% ipython --no-banner

In [1]: import numpy as np

In [2]: from numpy import linalg as LA

In [3]: np.set_printoptions(precision=2, suppress=True, linewidth=100, legacy="1.25")

In [4]: W0 = np.load("arr.npy")

In [5]: W0
Out[5]: 
array([[6, 9, 3, 8, 1, 0],
       [0, 3, 7, 7, 1, 3],
       [0, 0, 7, 8, 5, 9],
       [0, 0, 0, 6, 8, 2],
       [0, 0, 0, 0, 6, 4],
       [0, 0, 0, 0, 0, 2]])

In [6]: # triangular: eigenvalues sit on the diagonal

In [7]: out = LA.inv(W0)

In [8]: np.round(LA.inv(out), 2) + 0
Out[8]: 
array([[6., 9., 3., 8., 1., 0.],
       [0., 3., 7., 7., 1., 3.],
       [0., 0., 7., 8., 5., 9.],
       [0., 0., 0., 6., 8., 2.],
       [0., 0., 0., 0., 6., 4.],
       [0., 0., 0., 0., 0., 2.]])

In [9]: (np.abs(out) > 1e-9).astype(int)
Out[9]: 
array([[1, 1, 1, 1, 1, 1],
       [0, 1, 1, 1, 1, 1],
       [0, 0, 1, 1, 1, 1],
       [0, 0, 0, 1, 1, 1],
       [0, 0, 0, 0, 1, 1],
       [0, 0, 0, 0, 0, 1]])

In [10]: LA.det(W0) * out
Out[10]: 
array([[ 1512., -4536.,  3888., -1908.,  -192., -8400.],
       [    0.,  3024., -3024.,   504.,  1344.,  5880.],
       [    0.,     0.,  1296., -1728.,  1224., -6552.],
       [    0.,     0.,     0.,  1512., -2016.,  2520.],
       [    0.,     0.,     0.,     0.,  1512., -3024.],
       [    0.,     0.,     0.,     0.,     0.,  4536.]])

In [11]: round(float(LA.det(W0) * LA.det(out)), 2)
Out[11]: 1.0

In [12]: np.round(W0 @ out, 2) + 0
Out[12]: 
array([[1., 0., 0., 0., 0., 0.],
       [0., 1., 0., 0., 0., 0.],
       [0., 0., 1., 0., 0., 0.],
       [0., 0., 0., 1., 0., 0.],
       [0., 0., 0., 0., 1., 0.],
       [0., 0., 0., 0., 0., 1.]])

In [13]: np.allclose(out, W0.T)
Out[13]: False

In [14]: np.prod(np.diag(W0)), np.round(LA.det(W0), 2)
Out[14]: (9072, 9072.0)

In [15]: W0 @ W0
Out[15]: 
array([[ 36,  81, 102, 183, 100,  74],
       [  0,   9,  70, 119, 100,  96],
       [  0,   0,  49, 104, 129, 117],
       [  0,   0,   0,  36,  96,  48],
       [  0,   0,   0,   0,  36,  32],
       [  0,   0,   0,   0,   0,   4]])

In [16]: [int(LA.matrix_rank(LA.matrix_power(W0, p))) for p in range(1, 7)]
Out[16]: [6, 6, 6, 6, 6, 6]

In [17]: vec = np.array([-1, -3, -2, 2, 1, 3])

In [18]: rhs = W0 @ vec

In [19]: rhs
Out[19]: array([-22,   1,  34,  26,  18,   6])

In [20]: LA.solve(W0, W0[:, 1])
Out[20]: array([0., 1., 0., 0., 0., 0.])

In [21]: LA.solve(W0, -2 * rhs)
Out[21]: array([ 2.,  6.,  4., -4., -2., -6.])

In [22]: LA.solve(W0, rhs)
Out[22]: array([-1., -3., -2.,  2.,  1.,  3.])

In [23]: O, Rm = LA.qr(W0)

In [24]: O @ Rm
Out[24]: 
array([[6., 9., 3., 8., 1., 0.],
       [0., 3., 7., 7., 1., 3.],
       [0., 0., 7., 8., 5., 9.],
       [0., 0., 0., 6., 8., 2.],
       [0., 0., 0., 0., 6., 4.],
       [0., 0., 0., 0., 0., 2.]])

In [25]: np.abs(np.diag(Rm))
Out[25]: array([6., 3., 7., 6., 6., 2.])

In [26]: O
Out[26]: 
array([[ 1.,  0.,  0.,  0.,  0.,  0.],
       [-0.,  1.,  0.,  0.,  0.,  0.],
       [-0., -0.,  1.,  0.,  0.,  0.],
       [-0., -0., -0.,  1.,  0.,  0.],
       [-0., -0., -0., -0.,  1.,  0.],
       [-0., -0., -0., -0., -0.,  1.]])

In [27]: O.T @ O
Out[27]: 
array([[1., 0., 0., 0., 0., 0.],
       [0., 1., 0., 0., 0., 0.],
       [0., 0., 1., 0., 0., 0.],
       [0., 0., 0., 1., 0., 0.],
       [0., 0., 0., 0., 1., 0.],
       [0., 0., 0., 0., 0., 1.]])

In [28]: Rm
Out[28]: 
array([[6., 9., 3., 8., 1., 0.],
       [0., 3., 7., 7., 1., 3.],
       [0., 0., 7., 8., 5., 9.],
       [0., 0., 0., 6., 8., 2.],
       [0., 0., 0., 0., 6., 4.],
       [0., 0., 0., 0., 0., 2.]])
